% python3 -q
>>> import numpy as np
>>> np.set_printoptions(suppress=True, linewidth=100)
>>> rnd = lambda a: np.round(a, 2) + 0
>>> m1 = np.load("mat.npy")
>>> m1
array([[0, 0, 0, 0, 0, 0, 0, 0],
       [0, 0, 0, 0, 1, 1, 0, 0],
       [0, 0, 0, 0, 0, 1, 0, 0],
       [0, 0, 0, 0, 0, 0, 0, 0],
       [0, 1, 0, 0, 0, 1, 1, 1],
       [0, 1, 1, 0, 1, 0, 1, 0],
       [0, 0, 0, 0, 1, 1, 0, 1],
       [0, 0, 0, 0, 1, 0, 1, 0]])
>>> np.unique(m1.round(6), axis=0).shape
(7, 8)
>>> np.linalg.lstsq(m1[:-1].T, m1[-1])[2]
np.int32(5)
>>> rnd(m1 @ np.linalg.pinv(m1) @ m1)
array([[0., 0., 0., 0., 0., 0., 0., 0.],
       [0., 0., 0., 0., 1., 1., 0., 0.],
       [0., 0., 0., 0., 0., 1., 0., 0.],
       [0., 0., 0., 0., 0., 0., 0., 0.],
       [0., 1., 0., 0., 0., 1., 1., 1.],
       [0., 1., 1., 0., 1., 0., 1., 0.],
       [0., 0., 0., 0., 1., 1., 0., 1.],
       [0., 0., 0., 0., 1., 0., 1., 0.]])
>>> rnd(np.trace(np.linalg.pinv(m1) @ m1))
np.float64(6.0)
>>> left, s, vt = np.linalg.svd(m1)
>>> rnd(s)
array([3.01, 1.86, 1.48, 0.85, 0.72, 0.2 , 0.  , 0.  ])
>>> out = left[:, :6] @ np.diag(s[:6]) @ vt[:6]
>>> np.linalg.matrix_rank(m1, rtol=0.05)
np.int64(6)
>>> rnd(np.linalg.norm(m1 - out, 2)), rnd(s[6])
(np.float64(0.0), np.float64(0.0))
>>> rnd(out)
array([[0., 0., 0., 0., 0., 0., 0., 0.],
       [0., 0., 0., 0., 1., 1., 0., 0.],
       [0., 0., 0., 0., 0., 1., 0., 0.],
       [0., 0., 0., 0., 0., 0., 0., 0.],
       [0., 1., 0., 0., 0., 1., 1., 1.],
       [0., 1., 1., 0., 1., 0., 1., 0.],
       [0., 0., 0., 0., 1., 1., 0., 1.],
       [0., 0., 0., 0., 1., 0., 1., 0.]])
>>> np.linalg.matrix_rank(out)
np.int64(6)
>>> rnd(np.linalg.eigvalsh(m1).min())
np.float64(-1.86)
>>> try:
...     np.linalg.cholesky(m1)
... except np.linalg.LinAlgError as e:
...     print("failed:", e)
... 
failed: Matrix is not positive definite
>>> ev, evecs = np.linalg.eigh(m1)
>>> rnd(evecs.T @ evecs)
array([[1., 0., 0., 0., 0., 0., 0., 0.],
       [0., 1., 0., 0., 0., 0., 0., 0.],
       [0., 0., 1., 0., 0., 0., 0., 0.],
       [0., 0., 0., 1., 0., 0., 0., 0.],
       [0., 0., 0., 0., 1., 0., 0., 0.],
       [0., 0., 0., 0., 0., 1., 0., 0.],
       [0., 0., 0., 0., 0., 0., 1., 0.],
       [0., 0., 0., 0., 0., 0., 0., 1.]])
>>> np.abs(evecs[:, -1]).round(6).argmax()
np.int64(4)
>>> rnd(np.linalg.svd(m1, compute_uv=False))
array([3.01, 1.86, 1.48, 0.85, 0.72, 0.2 , 0.  , 0.  ])
>>> rnd(evecs @ np.diag(ev) @ evecs.T)
array([[0., 0., 0., 0., 0., 0., 0., 0.],
       [0., 0., 0., 0., 1., 1., 0., 0.],
       [0., 0., 0., 0., 0., 1., 0., 0.],
       [0., 0., 0., 0., 0., 0., 0., 0.],
       [0., 1., 0., 0., 0., 1., 1., 1.],
       [0., 1., 1., 0., 1., 0., 1., 0.],
       [0., 0., 0., 0., 1., 1., 0., 1.],
       [0., 0., 0., 0., 1., 0., 1., 0.]])
